$ python -q
>>> import numpy as np
>>> np.set_printoptions(suppress=True, linewidth=200)
>>> feats = np.loadtxt("m.csv", delimiter=",")
>>> feats
array([[5., 0., 0., 0., 0., 0., 0., 0., 0., 0., 0., 0., 0., 0., 0.],
       [0., 4., 0., 0., 0., 0., 0., 0., 0., 0., 0., 0., 0., 0., 0.],
       [0., 0., 3., 0., 0., 0., 0., 0., 0., 0., 0., 0., 0., 0., 0.],
       [0., 0., 0., 3., 0., 0., 0., 0., 0., 0., 0., 0., 0., 0., 0.],
       [0., 0., 0., 0., 5., 0., 0., 0., 0., 0., 0., 0., 0., 0., 0.],
       [0., 0., 0., 0., 0., 4., 0., 0., 0., 0., 0., 0., 0., 0., 0.],
       [0., 0., 0., 0., 0., 0., 1., 0., 0., 0., 0., 0., 0., 0., 0.],
       [0., 0., 0., 0., 0., 0., 0., 4., 0., 0., 0., 0., 0., 0., 0.],
       [0., 0., 0., 0., 0., 0., 0., 0., 1., 0., 0., 0., 0., 0., 0.],
       [0., 0., 0., 0., 0., 0., 0., 0., 0., 3., 0., 0., 0., 0., 0.],
       [0., 0., 0., 0., 0., 0., 0., 0., 0., 0., 0., 0., 0., 0., 0.],
       [0., 0., 0., 0., 0., 0., 0., 0., 0., 0., 0., 3., 0., 0., 0.],
       [0., 0., 0., 0., 0., 0., 0., 0., 0., 0., 0., 0., 1., 0., 0.],
       [0., 0., 0., 0., 0., 0., 0., 0., 0., 0., 0., 0., 0., 3., 0.],
       [0., 0., 0., 0., 0., 0., 0., 0., 0., 0., 0., 0., 0., 0., 3.]])
>>> Uu, s, Vh = np.linalg.svd(feats)
>>> np.argmax(s[:-1] / (s[1:] + 1e-6)) + 1
np.int64(14)
>>> s
array([5., 5., 4., 4., 4., 3., 3., 3., 3., 3., 3., 1., 1., 1., 0.])
>>> out = Uu[:, :14] @ np.diag(s[:14]) @ Vh[:14]
>>> np.linalg.matrix_rank(out)
np.int64(14)
>>> np.flatnonzero(np.linalg.matrix_power((feats != 0) + (feats.T != 0) + np.eye(15), 15)[12])
array([12])
>>> mat = np.loadtxt("a.csv", delimiter=",")
>>> mat
array([[0., 0., 0., 0., 0., 0., 0., 0., 1., 1., 0., 1., 1.],
       [0., 0., 0., 0., 0., 1., 0., 0., 0., 1., 1., 1., 1.],
       [0., 0., 0., 1., 0., 0., 1., 1., 0., 0., 0., 0., 0.],
       [0., 0., 1., 0., 1., 0., 1., 0., 0., 0., 0., 0., 0.],
       [0., 0., 0., 1., 0., 0., 1., 0., 0., 0., 0., 0., 0.],
       [0., 1., 0., 0., 0., 0., 0., 0., 1., 0., 1., 0., 1.],
       [0., 0., 1., 1., 1., 0., 0., 1., 0., 0., 0., 0., 0.],
       [0., 0., 1., 0., 0., 0., 1., 0., 0., 0., 0., 0., 0.],
       [1., 0., 0., 0., 0., 1., 0., 0., 0., 0., 1., 1., 1.],
       [1., 1., 0., 0., 0., 0., 0., 0., 0., 0., 1., 1., 0.],
       [0., 1., 0., 0., 0., 1., 0., 0., 1., 1., 0., 1., 1.],
       [1., 1., 0., 0., 0., 0., 0., 0., 1., 1., 1., 0., 1.],
       [1., 1., 0., 0., 0., 1., 0., 0., 1., 0., 1., 1., 0.]])
>>> out = np.linalg.inv(mat)
>>> np.round(np.linalg.cond(mat), 2)
np.float64(11.09)
>>> np.allclose(out, mat.T)
False
